$ python3 -q
>>> import numpy as np
>>> import numpy.linalg as la
>>> np.set_printoptions(suppress=True, linewidth=120)
>>> def rd(a):
...     return np.round(a, 3) + 0
... 
>>> data = np.load("a.npy")
>>> rd(data)
array([[ 0.176,  0.106,  0.106, -0.176,  0.176,  0.246],
       [ 0.106,  0.063,  0.063, -0.106,  0.106,  0.148],
       [ 0.106,  0.063,  0.063, -0.106,  0.106,  0.148],
       [-0.176, -0.106, -0.106,  0.176, -0.176, -0.246],
       [ 0.176,  0.106,  0.106, -0.176,  0.176,  0.246],
       [ 0.246,  0.148,  0.148, -0.246,  0.246,  0.345]])
>>> w, V = la.eigh(data)
>>> vec = np.array([2, 2, 2, 2, 2, 0])
>>> rd(V * np.maximum(w, 0) @ V.T)
array([[ 0.176,  0.106,  0.106, -0.176,  0.176,  0.246],
       [ 0.106,  0.063,  0.063, -0.106,  0.106,  0.148],
       [ 0.106,  0.063,  0.063, -0.106,  0.106,  0.148],
       [-0.176, -0.106, -0.106,  0.176, -0.176, -0.246],
       [ 0.176,  0.106,  0.106, -0.176,  0.176,  0.246],
       [ 0.246,  0.148,  0.148, -0.246,  0.246,  0.345]])
>>> rd(V * np.abs(w) @ V.T)
array([[ 0.176,  0.106,  0.106, -0.176,  0.176,  0.246],
       [ 0.106,  0.063,  0.063, -0.106,  0.106,  0.148],
       [ 0.106,  0.063,  0.063, -0.106,  0.106,  0.148],
       [-0.176, -0.106, -0.106,  0.176, -0.176, -0.246],
       [ 0.176,  0.106,  0.106, -0.176,  0.176,  0.246],
       [ 0.246,  0.148,  0.148, -0.246,  0.246,  0.345]])
>>> rd(vec @ data @ vec / (vec @ vec)), rd(w[0]), rd(w[-1])
(np.float64(0.17), np.float64(0.0), np.float64(1.0))
>>> rd(np.abs(data).sum(axis=1).max()), rd(np.abs(w).max())
(np.float64(1.38), np.float64(1.0))
>>> E = np.load("arr.npy")
>>> rd(E)
array([[-6.048, -2.634, -8.59 , -9.025],
       [-5.671, -2.508, -8.244, -8.539],
       [-4.13 , -1.998, -6.761, -6.511],
       [-3.08 , -1.66 , -5.666, -5.083],
       [-1.801, -1.256, -4.161, -3.254],
       [-1.71 , -1.227, -4.041, -3.117],
       [-0.771, -0.921, -2.594, -1.608],
       [-0.54 , -0.83 , -2.103, -1.177],
       [-0.256, -0.634, -1.159, -0.519],
       [-0.06 , -0.13 , -0.139, -0.065],
       [-0.03 , -0.062, -0.065, -0.031],
       [-0.002, -0.004, -0.004, -0.002],
       [ 0.01 ,  0.02 ,  0.02 ,  0.01 ],
       [ 0.197,  0.34 ,  0.297,  0.175],
       [ 0.315,  0.515,  0.428,  0.271],
       [ 0.477,  0.734,  0.579,  0.399],
       [ 0.63 ,  0.926,  0.704,  0.519],
       [ 0.66 ,  0.963,  0.727,  0.542],
       [ 1.335,  1.715,  1.177,  1.067],
       [ 2.202,  2.569,  1.658,  1.746],
       [ 5.329,  5.268,  3.149,  4.269],
       [ 6.09 ,  5.878,  3.49 ,  4.896],
       [ 8.518,  7.758,  4.556,  6.917],
       [ 8.832,  7.995,  4.692,  7.181],
       [ 9.967,  8.843,  5.182,  8.136],
       [10.164,  8.989,  5.267,  8.303],
       [10.17 ,  8.994,  5.27 ,  8.308],
       [13.56 , 11.456,  6.721, 11.193],
       [17.967, 14.551,  8.593, 14.988],
       [20.282, 16.143,  9.575, 16.998],
       [20.736, 16.453,  9.768, 17.393]])
>>> Ac = E - E.mean(axis=0)
>>> V = la.svd(Ac)[2][:3]
>>> A2 = Ac - Ac @ V.T @ V
>>> la.norm(A2, axis=1).round(6).argmax()
np.int64(0)
>>> rd(A2.std(axis=0))
array([0., 0., 0., 0.])
